% python3 -q
>>> import numpy as np
>>> np.set_printoptions(precision=1, suppress=True, linewidth=200)
>>> mat = np.loadtxt("case4.csv", delimiter=",")
>>> print(mat)
[[ 3.  0.  0.  0.  0.  0.]
 [ 3. -2.  0.  0.  0.  0.]
 [-2.  2. -3.  0.  0.  0.]
 [-2.  1.  2.  2.  0.  0.]
 [ 0.  0.  1.  1. -3.  0.]
 [ 2.  2. -3. -1. -2.  1.]]
>>> C2 = mat.T @ mat
>>> print(np.linalg.matrix_rank(C2))
6
>>> print(np.diag(C2))
[30. 13. 23.  6. 13.  1.]
>>> print(np.trace(C2), (mat ** 2).sum())
86.0 86.0
>>> print(np.linalg.svd(mat, compute_uv=False) ** 2)
[36.  31.5 13.9  3.2  1.2  0.2]
>>> print((mat @ mat.T).shape)
(6, 6)
>>> print(np.linalg.matrix_rank(mat))
6
>>> print(round(np.linalg.norm(mat), 1))
9.3
>>> print(np.unravel_index(np.abs(mat).argmax(), mat.shape))
(np.int64(0), np.int64(0))
>>> print(np.linalg.svd(mat, compute_uv=False))
[6.  5.6 3.7 1.8 1.1 0.4]
>>> Q, V = np.linalg.qr(mat[:, :1])[0], np.linalg.qr(mat[:, 1:])[0]
>>> s = np.linalg.svd(Q.T @ V, compute_uv=False)
>>> print(round(np.linalg.norm(Q @ Q.T - V @ V.T, 2), 1))
1.0
>>> print((s > 0.9).sum())
0
>>> m1 = 2 * np.eye(8) + np.eye(8, k=1)
>>> print(m1)
[[2. 1. 0. 0. 0. 0. 0. 0.]
 [0. 2. 1. 0. 0. 0. 0. 0.]
 [0. 0. 2. 1. 0. 0. 0. 0.]
 [0. 0. 0. 2. 1. 0. 0. 0.]
 [0. 0. 0. 0. 2. 1. 0. 0.]
 [0. 0. 0. 0. 0. 2. 1. 0.]
 [0. 0. 0. 0. 0. 0. 2. 1.]
 [0. 0. 0. 0. 0. 0. 0. 2.]]
>>> def softmax(z):
...     e = np.exp(z - z.max(axis=-1, keepdims=True))
...     return e / e.sum(axis=-1, keepdims=True)
... 
>>> print(softmax(m1[1] + 3))
[0.1 0.5 0.2 0.1 0.1 0.1 0.1 0.1]
>>> print(softmax(m1).sum(axis=1))
[1. 1. 1. 1. 1. 1. 1. 1.]
>>> S = m1 @ m1.T / np.sqrt(8)
>>> print(softmax(S)[1] @ m1)
[0.3 0.9 0.7 0.3 0.2 0.2 0.2 0.2]
>>> rng = np.random.default_rng(34615)
>>> idx = rng.integers(0, 2, 3)
>>> F = np.triu((idx[:, None] == idx) & (rng.random((3, 3)) < 0.8), 1).astype(int)
>>> F += F.T
>>> print(F)
[[0 0 1]
 [0 0 0]
 [1 0 0]]
>>> # splits into 2 blocks
>>> w, V = np.linalg.eigh(F)
>>> x = np.array([0, 7, 7])
>>> print(V * np.maximum(w, 0) @ V.T)
[[0.5 0.  0.5]
 [0.  0.  0. ]
 [0.5 0.  0.5]]
>>> print(x @ F @ x / (x @ x), w[0], w[-1])
0.0 -1.0 1.0
>>> print(np.abs(F).sum(axis=1).max(), np.abs(w).max())
1 1.0
>>> print(x @ F @ x)
0
>>> print(np.round(V * np.abs(w) @ V.T, 1) + 0)
[[1. 0. 0.]
 [0. 0. 0.]
 [0. 0. 1.]]
>>> C2 = m1.T @ m1
>>> print(np.linalg.svd(m1, compute_uv=False) ** 2)
[8.7 8.  6.9 5.5 4.1 2.8 1.8 1.2]
>>> print((m1 @ m1.T).shape)
(8, 8)
>>> print(np.diag(C2))
[4. 5. 5. 5. 5. 5. 5. 5.]
>>> print(C2)
[[4. 2. 0. 0. 0. 0. 0. 0.]
 [2. 5. 2. 0. 0. 0. 0. 0.]
 [0. 2. 5. 2. 0. 0. 0. 0.]
 [0. 0. 2. 5. 2. 0. 0. 0.]
 [0. 0. 0. 2. 5. 2. 0. 0.]
 [0. 0. 0. 0. 2. 5. 2. 0.]
 [0. 0. 0. 0. 0. 2. 5. 2.]
 [0. 0. 0. 0. 0. 0. 2. 5.]]
>>> x = np.array([-6, -2, -3, 4, 4, 4, -3, -2])
>>> a = np.maximum(C2 @ x, 0)
>>> print(np.flatnonzero(a > 1e-9))
[3 4 5]
>>> print(np.tanh(C2 @ x))
[-1. -1. -1.  1.  1.  1. -1. -1.]
>>> print(np.maximum(C2 @ x, 0) - np.maximum(-C2 @ x, 0))
[-28. -28. -11.  22.  36.  22. -11. -16.]
>>> A2 = np.array([[0, -1, -2],
...     [0, -1, 0],
...     [2, 2, 0],
...     [-1, 2, 2],
...     [1, -2, -2],
...     [2, 2, 1]])
>>> print(np.einsum("ik,kj->ij", mat, A2))
[[ 0. -3. -6.]
 [ 0. -1. -6.]
 [-6. -6.  4.]
 [ 2.  9.  8.]
 [-2. 10.  8.]
 [-5. -6. -1.]]
>>> print(np.einsum("ij,ij->i", mat, mat))
[ 9. 13. 17. 13. 11. 23.]
>>> print(A2.T @ mat.T)
[[ 0.  0. -6.  2. -2. -5.]
 [-3. -1. -6.  9. 10. -6.]
 [-6. -6.  4.  8.  8. -1.]]
>>> rank = np.linalg.matrix_rank(F)
>>> print(rank)
2
>>> N = np.linalg.svd(F)[2][rank:].T
>>> print(np.linalg.matrix_rank(F.T @ F), np.linalg.matrix_rank(F @ F.T))
2 2
>>> print([int(np.linalg.matrix_rank(F[:, :j + 1])) for j in range(3)])
[1, 1, 2]
>>> W0 = np.loadtxt("a.csv", delimiter=",")
>>> print(W0)
[[ 3.  4.  0.  0.  0.]
 [ 5.  2.  0.  0.  0.]
 [ 0.  0.  4. -9. -2.]
 [ 0.  0.  5.  0.  7.]
 [ 0.  0.  9.  5. -6.]]
>>> hat = np.triu(np.array([[1, 5, -4, -4, 5],
...     [2, 0, -2, 2, 1],
...     [5, -3, -4, 0, -4],
...     [-4, 3, -1, -5, -5],
...     [-5, 1, -2, -2, 0]]), 1) + np.eye(5)
>>> A2 = hat @ W0 @ np.linalg.inv(hat)
>>> print(np.linalg.matrix_rank(A2))
5
>>> print(round(np.linalg.det(F), 1))
0.0
>>> print((np.linalg.matrix_power((F != 0) + (F.T != 0) + np.eye(3), 3) > 0).astype(int))
[[1 0 1]
 [0 1 0]
 [1 0 1]]
>>> print(softmax(F[2] + -3))
[0.6 0.2 0.2]
>>> print(softmax(F).sum(axis=1))
[1. 1. 1.]
>>> print(softmax(F[2]))
[0.6 0.2 0.2]
>>> S = F @ F.T / np.sqrt(3)
>>> print(softmax(S)[2] @ F)
[0.5 0.  0.3]
>>> print(softmax(S))
[[0.5 0.3 0.3]
 [0.3 0.3 0.3]
 [0.3 0.3 0.5]]
>>> K = np.array([[0.8, 1.6, 0.9, -1.2, 0.5],
...     [0.5, -2.0, 0.1, 0.0, -0.7],
...     [1.4, -0.3, 1.0, -0.6, -1.5],
...     [-2.1, 2.0, -0.4, 0.6, -1.3],
...     [-0.6, -1.1, -0.7, 0.3, 0.5],
...     [-1.1, -2.9, 0.0, -2.2, -1.2],
...     [0.2, -0.8, 3.1, 1.9, -0.6],
...     [-0.9, -1.0, 0.1, -0.3, -2.4],
...     [-1.0, -0.2, 1.6, -1.2, -0.2],
...     [-0.1, -0.5, 0.6, 0.0, 0.4],
...     [0.5, 1.1, 3.1, 1.5, 0.3],
...     [1.5, 0.6, 0.7, 1.1, -0.4],
...     [-0.1, -1.3, 1.1, 0.7, -1.2],
...     [-0.8, -1.4, 0.3, -0.6, -0.2]])
>>> K[:, 4] = -3 * K[:, 2] + 0.3 * rng.normal(size=14)
>>> print(K)
[[ 0.8  1.6  0.9 -1.2 -2.5]
 [ 0.5 -2.   0.1  0.  -0.8]
 [ 1.4 -0.3  1.  -0.6 -3. ]
 [-2.1  2.  -0.4  0.6  1.5]
 [-0.6 -1.1 -0.7  0.3  2.3]
 [-1.1 -2.9  0.  -2.2  0.1]
 [ 0.2 -0.8  3.1  1.9 -9. ]
 [-0.9 -1.   0.1 -0.3  0.2]
 [-1.  -0.2  1.6 -1.2 -4.4]
 [-0.1 -0.5  0.6  0.  -1.6]
 [ 0.5  1.1  3.1  1.5 -9.1]
 [ 1.5  0.6  0.7  1.1 -1.8]
 [-0.1 -1.3  1.1  0.7 -3.8]
 [-0.8 -1.4  0.3 -0.6 -0.8]]
>>> x = np.array([-1, 1, -1, -1, -1])
>>> rhs = K @ x
>>> print(rhs)
[ 3.6 -1.8  0.9  2.4 -2.4  0.3  3.  -0.1  4.8  0.6  5.1 -0.9  0.8  0.5]
>>> print(np.linalg.lstsq(K, rhs)[0])
[-1.  1. -1. -1. -1.]
>>> print(np.round(np.linalg.pinv(K) @ K, 1) + 0)
[[1. 0. 0. 0. 0.]
 [0. 1. 0. 0. 0.]
 [0. 0. 1. 0. 0.]
 [0. 0. 0. 1. 0.]
 [0. 0. 0. 0. 1.]]
>>> rhs = rhs + 0.1 * rng.normal(size=14)
>>> print(rhs)
[ 3.4 -1.9  0.8  2.5 -2.4  0.4  3.  -0.2  4.8  0.6  5.1 -0.9  0.9  0.5]
>>> b, *_ = np.linalg.lstsq(K, rhs)
>>> print(b)
[-1.   1.  -1.1 -1.  -1. ]
>>> print(np.round(K.T @ (rhs - K @ b), 1) + 0)
[0. 0. 0. 0. 0.]
>>> idx = K[:, 4] > np.median(K[:, 4])
>>> u = K[idx].mean(axis=0) - K[~idx].mean(axis=0)
>>> print(idx.astype(int))
[0 1 0 1 1 1 0 1 0 1 0 0 0 1]
>>> dist = np.linalg.norm(K[:, None] - K[None], axis=-1)
>>> print(np.linalg.norm(K, axis=1))
[3.4 2.2 3.5 3.3 2.7 3.8 9.7 1.4 5.  1.7 9.8 2.7 4.2 1.9]
>>> print(np.unravel_index(dist.round(6).argmax(), dist.shape))
(np.int64(4), np.int64(10))
>>> print(dist[1].round(6).argsort(kind="stable")[:4])
[ 1 13  9  7]
>>> Uu, s, VT = np.linalg.svd(K)
>>> print(s)
[16.1  5.6  3.5  3.3  0.3]
>>> print(np.argmax(s[:-1] / (s[1:] + 1e-6)) + 1)
4
>>> A2 = Uu[:, :4] @ np.diag(s[:4]) @ VT[:4]
>>> print(A2.round(1) + 0)
[[ 0.8  1.6  0.9 -1.2 -2.5]
 [ 0.5 -2.   0.2  0.  -0.8]
 [ 1.4 -0.3  1.  -0.6 -3. ]
 [-2.1  2.  -0.4  0.6  1.5]
 [-0.6 -1.1 -0.8  0.3  2.3]
 [-1.1 -2.9  0.  -2.2  0.1]
 [ 0.2 -0.8  3.   1.9 -9. ]
 [-0.9 -1.   0.  -0.3  0.1]
 [-1.  -0.2  1.6 -1.2 -4.4]
 [-0.1 -0.5  0.5  0.  -1.6]
 [ 0.5  1.1  3.1  1.5 -9.1]
 [ 1.5  0.6  0.6  1.1 -1.8]
 [-0.1 -1.3  1.3  0.7 -3.8]
 [-0.8 -1.4  0.3 -0.6 -0.8]]
>>> print(np.linalg.matrix_rank(K, rtol=0.05))
4
>>> print(round(np.linalg.norm(K - A2) / np.linalg.norm(K), 1))
0.0
>>> A = np.array([[2.0, -2.0, 1.0, -1.0],
...     [4.0, -4.0, 2.0, -2.0],
...     [4.0, -2.0, 1.0, -3.0],
...     [4.0, -2.0, 2.0, -4.0]])
>>> print(np.sort(np.abs(np.linalg.eigvals(A))))
[0. 1. 2. 2.]
>>> print(round(np.linalg.det(A), 1))
0.0
>>> print((A + A.T) / 2)
[[ 2.   1.   2.5  1.5]
 [ 1.  -4.   0.  -2. ]
 [ 2.5  0.   1.  -0.5]
 [ 1.5 -2.  -0.5 -4. ]]
>>> print(np.trace(A))
-5.0
>>> print(round(np.linalg.norm(A, 2) / np.linalg.norm(A), 1))
1.0
>>> print([round(float(x), 1) for x in np.linalg.svd(A, compute_uv=False)[:3]])
[10.7, 2.2, 0.7]
>>> print(np.linalg.matrix_rank(A, rtol=0.1))
2
>>> print(np.linalg.cond(A) > 100)
True
>>> print(A @ np.linalg.pinv(A) @ A)
[[ 2. -2.  1. -1.]
 [ 4. -4.  2. -2.]
 [ 4. -2.  1. -3.]
 [ 4. -2.  2. -4.]]
>>> print(np.allclose(A[:-1].T @ np.linalg.lstsq(A[:-1].T, A[-1])[0], A[-1]))
False
>>> print(np.linalg.lstsq(A[:-1].T, A[-1])[2])
2
>>> print(np.round(np.trace(np.linalg.pinv(A) @ A), 1))
3.0
>>> print(np.unique(A.round(6), axis=0).shape)
(4, 4)
>>> u = np.array([-1, 0, 3])
>>> print(np.convolve(A[3], u))
[ -4.   2.  10.  -2.   6. -12.]
>>> print(np.array([np.convolve(row, u, "same") for row in A]))
[[  2.   5.  -5.   3.]
 [  4.  10. -10.   6.]
 [  2.  11.  -3.   3.]
 [  2.  10.  -2.   6.]]
>>> Uu, s, VT = np.linalg.svd(A)
>>> V = VT[:(s > 1e-8).sum()]
>>> x = A[3] + 5 * A[1] + rng.integers(2) * np.eye(4)[1]
>>> print(x)
[ 24. -21.  12. -14.]
>>> print(round(float(np.linalg.norm(x - V.T @ V @ x)), 1))
0.5
>>> print(V.T @ V)
[[ 0.8 -0.2 -0.3 -0.2]
 [-0.2  0.8 -0.3 -0.2]
 [-0.3 -0.3  0.7 -0.3]
 [-0.2 -0.2 -0.3  0.8]]
>>> X = np.load("run16.npy")
>>> print(X)
[[ 4  4  4  4  4  4  4]
 [ 4  8  8  8  8  8  8]
 [ 4  8 12 12 12 12 12]
 [ 4  8 12 16 16 16 16]
 [ 4  8 12 16 20 20 20]
 [ 4  8 12 16 20 24 24]
 [ 4  8 12 16 20 24 28]]
>>> # symmetric
>>> x = np.ones(7)
>>> for _ in range(5):
...     x = X @ x
...     x /= np.linalg.norm(x)
...     print(round(x @ X @ x, 1))
... 
91.4
91.5
91.5
91.5
91.5
>>> print(round(float(np.linalg.eigvalsh(X)[-1]), 1))
91.5
>>> print(x)
[0.1 0.2 0.3 0.4 0.4 0.5 0.5]
>>> w, V = np.linalg.eigh(X)
>>> x = np.array([0, 3, 5, 0, 1, 5, 0])
>>> print(np.abs(X).sum(axis=1).max(), round(np.abs(w).max(), 1))
112 91.5
>>> print(V * np.sqrt(w) @ V.T)
[[1.7 0.7 0.5 0.4 0.3 0.3 0.3]
 [0.7 2.2 1.1 0.8 0.6 0.6 0.6]
 [0.5 1.1 2.5 1.3 1.  0.9 0.9]
 [0.4 0.8 1.3 2.8 1.6 1.3 1.2]
 [0.3 0.6 1.  1.6 3.  1.9 1.7]
 [0.3 0.6 0.9 1.3 1.9 3.4 2.4]
 [0.3 0.6 0.9 1.2 1.7 2.4 4.1]]
>>> print(V * np.abs(w) @ V.T)
[[ 4.  4.  4.  4.  4.  4.  4.]
 [ 4.  8.  8.  8.  8.  8.  8.]
 [ 4.  8. 12. 12. 12. 12. 12.]
 [ 4.  8. 12. 16. 16. 16. 16.]
 [ 4.  8. 12. 16. 20. 20. 20.]
 [ 4.  8. 12. 16. 20. 24. 24.]
 [ 4.  8. 12. 16. 20. 24. 28.]]
>>> print(x @ X @ x)
2440
>>> print(np.trace(X))
112
>>> print((X + X.T) / 2)
[[ 4.  4.  4.  4.  4.  4.  4.]
 [ 4.  8.  8.  8.  8.  8.  8.]
 [ 4.  8. 12. 12. 12. 12. 12.]
 [ 4.  8. 12. 16. 16. 16. 16.]
 [ 4.  8. 12. 16. 20. 20. 20.]
 [ 4.  8. 12. 16. 20. 24. 24.]
 [ 4.  8. 12. 16. 20. 24. 28.]]
>>> print(np.sort(np.abs(np.linalg.eigvals(X))))
[ 1.   1.2  1.5  2.2  4.  10.5 91.5]
>>> A2 = np.array([[0, 5, -5], [7, 8, -7], [1, -9, -6]])
>>> J = A2 + A2.T
>>> print(J)
[[  0  12  -4]
 [ 12  16 -16]
 [ -4 -16 -12]]
>>> idx = rng.permutation(3)
>>> print(idx)
[0 2 1]
>>> A2 = J[idx][:, idx]
>>> print(A2)
[[  0  -4  12]
 [ -4 -12 -16]
 [ 12 -16  16]]
>>> print(np.sort(np.abs(np.linalg.eigvals(A2))))
[ 5.4 19.4 28.8]
>>> x = np.array([6, 5, -9])
>>> print((A2 @ x).argmax())
1
>>> print(A2 @ x)
[-128   60 -152]
>>> idx = rng.permutation(3)
>>> A2 = J[:, idx] * rng.choice([-1, 1], 3)
>>> print(A2)
[[  4   0  12]
 [ 16 -12  16]
 [ 12   4 -16]]
>>> Uu, _, VT = np.linalg.svd(J.T @ A2)
>>> print(np.round(Uu @ VT, 1) + 0)
[[ 0. -1.  0.]
 [ 0.  0.  1.]
 [-1.  0.  0.]]
>>> print(np.round(np.linalg.lstsq(J, A2)[0], 1) + 0)
[[ 0. -1.  0.]
 [ 0.  0.  1.]
 [-1.  0.  0.]]
>>> x = np.array([1, 2, 2])
>>> rhs = J @ x
>>> b, lr = np.zeros(3), 1 / np.linalg.norm(J, 2) ** 2
>>> for i in range(8):
...     b -= lr * J.T @ (J @ b - rhs)
...     if i % 2 == 0: print(i, round(np.linalg.norm(J @ b - rhs), 1))
... 
0 27.6
2 8.9
4 4.1
6 3.2
>>> print(b)
[0.5 2.2 1.8]
